% python3 -q
>>> import numpy as np
>>> np.set_printoptions(suppress=True, linewidth=200)
>>> def tidy(a):
...     return np.round(a, 2) + 0
... 
>>> data = np.array([[2, 2, 2, 2, 1, 1, 2],
...     [1, 2, 1, 1, 2, 0, 2],
...     [0, 2, 0, 0, 1, 0, 0],
...     [2, 2, 2, 2, 1, 1, 2],
...     [0, 1, 0, 1, 0, 0, 1]])
>>> A2 = data / np.linalg.norm(data, axis=1, keepdims=True)
>>> G = A2 @ A2.T
>>> (np.abs(G) > 0.9).astype(int)
array([[1, 0, 0, 1, 0],
       [0, 1, 0, 0, 0],
       [0, 0, 1, 0, 0],
       [1, 0, 0, 1, 0],
       [0, 0, 0, 0, 1]])
>>> (G - 2 * np.eye(5)).round(6).argmax(axis=1)
array([3, 0, 1, 0, 1])
>>> tidy(G[0])
array([1.  , 0.88, 0.48, 1.  , 0.74])
>>> W1 = np.array([[1, 3, -1, 0, 0, -3],
...     [-3, -3, -2, -2, -3, 1],
...     [0, -3, 1, -2, -2, -2],
...     [-2, 1, -3, 1, 2, 1],
...     [1, -1, 1, 3, -2, 1],
...     [-1, 0, -2, 2, 1, -2],
...     [2, 1, -3, 2, -2, 2]])
>>> c = np.array([1, 0, 1, 0, 2, 3])
>>> act = np.maximum(data @ W1 + c, 0)
>>> (act > 0).mean(axis=0)
array([0. , 0. , 0. , 0.8, 0. , 0.6])
>>> W2 = np.array([[-1, 1, -5],
...     [-5, -4, 1],
...     [-5, 4, -3],
...     [4, 4, -5],
...     [0, -4, 4],
...     [-3, 5, -3]])
>>> print(W1 @ W2)
[[ -2 -30  10]
 [ 17  10  13]
 [  8   6   2]
 [ 13 -17  20]
 [  8  34 -35]
 [ 25 -15  11]
 [ 10  12 -24]]
>>> act @ W2
array([[ 12,  12, -15],
       [ -1,  55, -46],
       [-18,  30, -18],
       [ 12,  12, -15],
       [-17,  39, -26]])
>>> U, sigma, Vh = np.linalg.svd(data)
>>> evecs = Vh[:(sigma > 1e-8).sum()]
>>> rng = np.random.default_rng(88)
>>> vec = data[0] + 5 * data[3] + rng.integers(2) * np.eye(7)[3]
>>> vec
array([12., 12., 12., 13.,  6.,  6., 12.])
>>> np.linalg.matrix_rank(np.vstack([data, vec]))
np.int64(5)
>>> np.allclose(evecs.T @ evecs @ vec, vec)
False
>>> rk = np.linalg.matrix_rank(data)
>>> rk
np.int64(4)
>>> ns = np.linalg.svd(data)[2][rk:].T
>>> print(np.allclose(data @ ns, 0))
True
>>> tidy(data @ ns)
array([[0., 0., 0.],
       [0., 0., 0.],
       [0., 0., 0.],
       [0., 0., 0.],
       [0., 0., 0.]])
>>> np.linalg.lstsq(data[:-1].T, data[-1])[2]
np.int32(3)
>>> np.allclose(data[:-1].T @ np.linalg.lstsq(data[:-1].T, data[-1])[0], data[-1])
False
>>> tidy(np.trace(np.linalg.pinv(data) @ data))
np.float64(4.0)
>>> print(np.unique(data.round(6), axis=0).shape)
(4, 7)
>>> tidy(data @ np.linalg.pinv(data) @ data)
array([[2., 2., 2., 2., 1., 1., 2.],
       [1., 2., 1., 1., 2., 0., 2.],
       [0., 2., 0., 0., 1., 0., 0.],
       [2., 2., 2., 2., 1., 1., 2.],
       [0., 1., 0., 1., 0., 0., 1.]])
>>> m1 = 0.5 ** np.abs(np.subtract.outer(np.arange(4), np.arange(4)))
>>> tidy(m1)
array([[1.  , 0.5 , 0.25, 0.12],
       [0.5 , 1.  , 0.5 , 0.25],
       [0.25, 0.5 , 1.  , 0.5 ],
       [0.12, 0.25, 0.5 , 1.  ]])
>>> # symmetric, so the eigenvalues are real
>>> proj = np.triu(np.array([[4, 1, -4, -5], [-2, -4, -1, -1], [5, 1, 2, 4], [-1, -4, 5, -3]]), 1) + np.eye(4)
>>> A2 = proj @ m1 @ np.linalg.inv(proj)
>>> tidy(A2)
array([[ -0.12,  -1.62,  -7.88,  22.62],
       [  0.12,   0.12,  -0.38,   1.  ],
       [  0.75,   0.75,   6.75, -18.  ],
       [  0.12,   0.12,   1.12,  -2.75]])
>>> tidy(proj @ m1 - m1 @ proj)
array([[-1.12, -3.25, -1.5 , -2.25],
       [-0.38, -1.25,  1.5 ,  0.  ],
       [ 0.5 ,  0.75,  3.5 ,  1.75],
       [ 0.  , -0.12,  0.75, -1.12]])
>>> r0, v = m1[3], m1[2]
>>> print(tidy(r0 @ v))
1.16
>>> p = (r0 @ v) / (r0 @ r0) * r0
>>> tidy(np.linalg.norm(r0 + v) ** 2 + np.linalg.norm(r0 - v) ** 2)
np.float64(5.78)
>>> tidy(p)
array([0.11, 0.22, 0.44, 0.87])
>>> M = np.load("mat.npy")
>>> M
array([[ 2,  3,  4,  5,  6],
       [ 7,  8,  9, 10, 11],
       [12, 13, 14, 15, 16],
       [17, 18, 19, 20, 21]])
>>> r0, v = M[0], M[2]
>>> r0 @ r0
np.int64(90)
>>> r0 @ v
np.int64(290)
>>> p = (r0 @ v) / (r0 @ r0) * r0
>>> tidy((v - p) @ r0)
np.float64(0.0)
>>> tidy(p)
array([ 6.44,  9.67, 12.89, 16.11, 19.33])
>>> print(np.linalg.matrix_rank(np.outer(r0, v)))
1
>>> U, sigma, Vh = np.linalg.svd(M)
>>> evecs = Vh[:(sigma > 1e-8).sum()]
>>> vec = M[0] + 5 * M[1] + rng.integers(2) * np.eye(5)[4]
>>> vec
array([37., 43., 49., 55., 61.])
>>> print(np.linalg.matrix_rank(np.vstack([M, vec])))
2
>>> tidy(np.linalg.norm(vec - evecs.T @ evecs @ vec))
np.float64(0.0)
>>> rk = np.linalg.matrix_rank(M)
>>> rk
np.int64(2)
>>> ns = np.linalg.svd(M)[2][rk:].T
>>> print(ns.shape)
(5, 3)
>>> tidy(M @ ns)
array([[0., 0., 0.],
       [0., 0., 0.],
       [0., 0., 0.],
       [0., 0., 0.]])
>>> print(tidy(ns @ ns.T))
[[ 0.4 -0.4 -0.2  0.   0.2]
 [-0.4  0.7 -0.2 -0.1  0. ]
 [-0.2 -0.2  0.8 -0.2 -0.2]
 [ 0.  -0.1 -0.2  0.7 -0.4]
 [ 0.2  0.  -0.2 -0.4  0.4]]
>>> [int(np.linalg.matrix_rank(np.delete(M, i, axis=0))) for i in range(4)]
[2, 2, 2, 2]
>>> U, sigma, Vh = np.linalg.svd(M)
>>> tidy(sigma)
array([57.47,  2.75,  0.  ,  0.  ])
>>> A2 = U[:, :2] @ np.diag(sigma[:2]) @ Vh[:2]
>>> np.linalg.matrix_rank(M, rtol=0.05)
np.int64(1)
>>> tidy(np.abs(M - A2).max())
np.float64(0.0)
>>> tidy(A2)
array([[ 2.,  3.,  4.,  5.,  6.],
       [ 7.,  8.,  9., 10., 11.],
       [12., 13., 14., 15., 16.],
       [17., 18., 19., 20., 21.]])
>>> np.unique(M.round(6), axis=0).shape
(4, 5)
>>> K = np.load("w.npy")
>>> print(K)
[[-8.48 -1.7  -0.4   1.1 ]
 [ 2.08  0.4   0.7   1.6 ]
 [-1.56 -0.3   0.9   1.4 ]
 [ 1.06  0.2  -0.3  -1.3 ]
 [ 2.93  0.6  -0.2  -1.  ]
 [ 3.47  0.7  -0.5  -1.5 ]
 [-0.07  0.   -0.6   0.  ]
 [-2.99 -0.6  -0.6   1.  ]
 [ 1.94  0.4   0.7  -0.1 ]
 [ 3.99  0.8   0.6  -0.2 ]
 [-2.02 -0.4  -0.3   0.2 ]
 [-2.47 -0.5   0.2   0.2 ]
 [-0.46 -0.1  -1.2  -1.4 ]
 [ 0.5   0.1   1.6  -0.8 ]]
>>> A2 = np.c_[K[:, :3] @ np.array([[1, 1, -1], [-2, 3, -3], [3, -2, 2]]), np.array([-6, 6, -8, -2, -3, -2, -3, -1, 8, 8, 8, -7, 2, 9])]
>>> tidy(A2)
array([[ -6.28, -12.78,  12.78,  -6.  ],
       [  3.38,   1.88,  -1.88,   6.  ],
       [  1.74,  -4.26,   4.26,  -8.  ],
       [ -0.24,   2.26,  -2.26,  -2.  ],
       [  1.13,   5.13,  -5.13,  -3.  ],
       [  0.57,   6.57,  -6.57,  -2.  ],
       [ -1.87,   1.13,  -1.13,  -3.  ],
       [ -3.59,  -3.59,   3.59,  -1.  ],
       [  3.24,   1.74,  -1.74,   8.  ],
       [  4.19,   5.19,  -5.19,   8.  ],
       [ -2.12,  -2.62,   2.62,   8.  ],
       [ -0.87,  -4.37,   4.37,  -7.  ],
       [ -3.86,   1.64,  -1.64,   2.  ],
       [  5.1 ,  -2.4 ,   2.4 ,   9.  ]])
>>> np.linalg.matrix_rank(A2)
np.int64(3)
>>> Q, evecs = np.linalg.qr(K[:, :2])[0], np.linalg.qr(K[:, 2:])[0]
>>> sigma = np.linalg.svd(Q.T @ evecs, compute_uv=False)
>>> tidy(sigma)
array([0.64, 0.03])
>>> U, sigma, Vh = np.linalg.svd(K)
>>> tidy(sigma)
array([12.23,  3.65,  2.09,  0.03])
>>> print(np.argmax(sigma[:-1] / (sigma[1:] + 1e-6)) + 1)
3
>>> A2 = U[:, :3] @ np.diag(sigma[:3]) @ Vh[:3]
>>> print(tidy(A2))
[[-8.48 -1.7  -0.4   1.1 ]
 [ 2.08  0.42  0.7   1.6 ]
 [-1.56 -0.31  0.9   1.4 ]
 [ 1.06  0.21 -0.3  -1.3 ]
 [ 2.93  0.59 -0.2  -1.  ]
 [ 3.47  0.7  -0.5  -1.5 ]
 [-0.07 -0.01 -0.6   0.  ]
 [-2.99 -0.6  -0.6   1.  ]
 [ 1.94  0.39  0.7  -0.1 ]
 [ 3.99  0.8   0.6  -0.2 ]
 [-2.02 -0.41 -0.3   0.2 ]
 [-2.47 -0.5   0.2   0.2 ]
 [-0.46 -0.09 -1.2  -1.4 ]
 [ 0.5   0.1   1.6  -0.8 ]]
>>> tidy(np.linalg.norm(K - A2) / np.linalg.norm(K))
np.float64(0.0)
>>> tidy(np.abs(K - A2).max())
np.float64(0.02)
>>> J = np.load("run13.npy")
>>> J
array([[-2, -2,  1],
       [-2,  0,  5],
       [ 1,  5, -4]])
>>> # symmetric, so the eigenvalues are real
>>> lab = rng.permutation(3)
>>> print(lab)
[2 1 0]
>>> A2 = J[lab][:, lab]
>>> np.allclose(A2, J)
False
>>> np.trace(A2)
np.int64(-6)
>>> tidy(np.linalg.det(A2)), tidy(np.linalg.det(J[lab]))
(np.float64(46.0), np.float64(-46.0))
>>> A2 = np.array([[-2, 0, 2], [2, 2, 1], [1, -2, 0]])
>>> np.einsum("ij,ij->i", J, J)
array([ 9, 29, 42])
>>> np.vstack([J, A2.T]).shape
(6, 3)
>>> A2.T @ J.T
array([[  1,   9,   4],
       [ -6, -10,  18],
       [ -6,  -4,   7]])
>>> np.einsum("ik,kj->ij", J, A2)
array([[  1,  -6,  -6],
       [  9, -10,  -4],
       [  4,  18,   7]])
>>> tidy(np.abs(np.linalg.eigvals(J)).max())
np.float64(8.03)
>>> np.trace(J)
np.int64(-6)
>>> tidy(np.linalg.det(J))
np.float64(46.0)
>>> np.allclose(J @ J.T, J.T @ J)
True
>>> (J + J.T) / 2
array([[-2., -2.,  1.],
       [-2.,  0.,  5.],
       [ 1.,  5., -4.]])
>>> np.linalg.matrix_power(J, 4)
array([[  418,   694, -1014],
       [  694,  1406, -1706],
       [-1014, -1706,  2504]])
>>> np.allclose(J, J.T)
True
>>> J @ J
array([[  9,   9, -16],
       [  9,  29, -22],
       [-16, -22,  42]])
>>> r0, v = J[2], J[0]
>>> r0 @ r0
np.int64(42)
>>> p = (r0 @ v) / (r0 @ r0) * r0
>>> tidy(v - p)
array([-1.62, -0.1 , -0.52])
>>> tidy((v - p) @ r0)
np.float64(0.0)
>>> np.outer(r0, v)
array([[ -2,  -2,   1],
       [-10, -10,   5],
       [  8,   8,  -4]])
>>> vec = np.array([5, 2, 5])
>>> rhs = J @ vec
>>> rhs
array([-9, 15, -5])
>>> print(tidy(np.linalg.solve(J.T, J[2])))
[0. 0. 1.]
>>> print(tidy(np.linalg.solve(J, rhs)))
[5. 2. 5.]
>>> tidy(np.linalg.solve(J, -3 * rhs))
array([-15.,  -6., -15.])
>>> A = np.array([[2.58, 9.13, -1.01, 12.52, 0.81, 12.59],
...     [0.83, 2.16, -0.64, 16.92, 2.43, -3.1],
...     [-2.82, -4.61, -1.83, 8.78, 6.48, 9.47],
...     [0.56, -4.71, 0.51, -12.66, -1.35, 1.75],
...     [3.63, -0.93, 0.76, 9.79, -4.14, -4.37],
...     [0.81, 1.59, 0.16, -24.09, 0.49, 2.96],
...     [-2.21, -2.45, 0.76, 9.93, -2.89, -2.61],
...     [-1.56, -4.85, 2.12, -0.14, -4.38, -0.82],
...     [3.21, 6.85, -2.84, -9.39, 1.53, 4.25],
...     [1.16, 5.09, -4.63, -17.96, -1.66, 5.41]])
>>> A
array([[  2.58,   9.13,  -1.01,  12.52,   0.81,  12.59],
       [  0.83,   2.16,  -0.64,  16.92,   2.43,  -3.1 ],
       [ -2.82,  -4.61,  -1.83,   8.78,   6.48,   9.47],
       [  0.56,  -4.71,   0.51, -12.66,  -1.35,   1.75],
       [  3.63,  -0.93,   0.76,   9.79,  -4.14,  -4.37],
       [  0.81,   1.59,   0.16, -24.09,   0.49,   2.96],
       [ -2.21,  -2.45,   0.76,   9.93,  -2.89,  -2.61],
       [ -1.56,  -4.85,   2.12,  -0.14,  -4.38,  -0.82],
       [  3.21,   6.85,  -2.84,  -9.39,   1.53,   4.25],
       [  1.16,   5.09,  -4.63, -17.96,  -1.66,   5.41]])
>>> A2 = np.c_[A[:, :2] @ np.array([[0, 2], [1, 0]]), np.array([1, 3, 1, 3, 2, 1, 2, 3, 1, 3])]
>>> A2
array([[ 9.13,  5.16,  1.  ],
       [ 2.16,  1.66,  3.  ],
       [-4.61, -5.64,  1.  ],
       [-4.71,  1.12,  3.  ],
       [-0.93,  7.26,  2.  ],
       [ 1.59,  1.62,  1.  ],
       [-2.45, -4.42,  2.  ],
       [-4.85, -3.12,  3.  ],
       [ 6.85,  6.42,  1.  ],
       [ 5.09,  2.32,  3.  ]])
>>> tidy(np.linalg.norm(A2 - A @ np.linalg.lstsq(A, A2)[0], axis=0))
array([0.  , 0.  , 5.06])
>>> feats = np.array([[0, 3, 3, -3],
...     [-1, 3, 2, 3],
...     [-1, -2, 0, 1],
...     [0, 2, 1, -1],
...     [-3, -2, -3, -1],
...     [-2, -2, 3, 1]]) * (rng.random((6, 4)) < 0.3)
>>> print(feats)
[[ 0  0  0 -3]
 [-1  0  2  3]
 [ 0  0  0  1]
 [ 0  2  0  0]
 [ 0  0  0  0]
 [-2  0  3  0]]
>>> A2 = feats + rng.integers(-2, 3, (6, 3)) @ rng.integers(-2, 3, (3, 4))
>>> print(A2)
[[ 2  0 -2 -2]
 [ 1  0  0  7]
 [ 4  0 -4  3]
 [ 6  4 -6 -6]
 [ 5  1 -5  1]
 [-3 -1  4 -2]]
>>> np.abs(A2 - feats).sum(axis=1)
array([ 5,  8, 10, 20, 12,  5])
>>> tidy(np.linalg.svd(A2 - feats, compute_uv=False))
array([13.35,  7.77,  1.2 ,  0.  ])
>>> np.linalg.matrix_rank(A2 - feats, tol=1e-8)
np.int64(3)
>>> U, sigma, Vh = np.linalg.svd(M, full_matrices=False)
>>> tidy(np.cumsum(sigma ** 2) / np.sum(sigma ** 2))
array([1., 1., 1., 1.])
>>> (sigma > 1e-8).sum()
np.int64(2)
>>> tidy(U.T @ M @ Vh.T)
array([[57.47,  0.  ,  0.  ,  0.  ],
       [ 0.  ,  2.75,  0.  ,  0.  ],
       [ 0.  ,  0.  ,  0.  ,  0.  ],
       [ 0.  ,  0.  ,  0.  ,  0.  ]])
>>> tidy(np.sqrt((sigma ** 2).sum())), tidy(np.linalg.norm(M))
(np.float64(57.53), np.float64(57.53))
>>> tidy(sigma)
array([57.47,  2.75,  0.  ,  0.  ])
>>> print(tidy(np.abs(Vh[0])))
[0.38 0.41 0.45 0.48 0.51]
>>> tidy(U.T @ U)
array([[1., 0., 0., 0.],
       [0., 1., 0., 0.],
       [0., 0., 1., 0.],
       [0., 0., 0., 1.]])
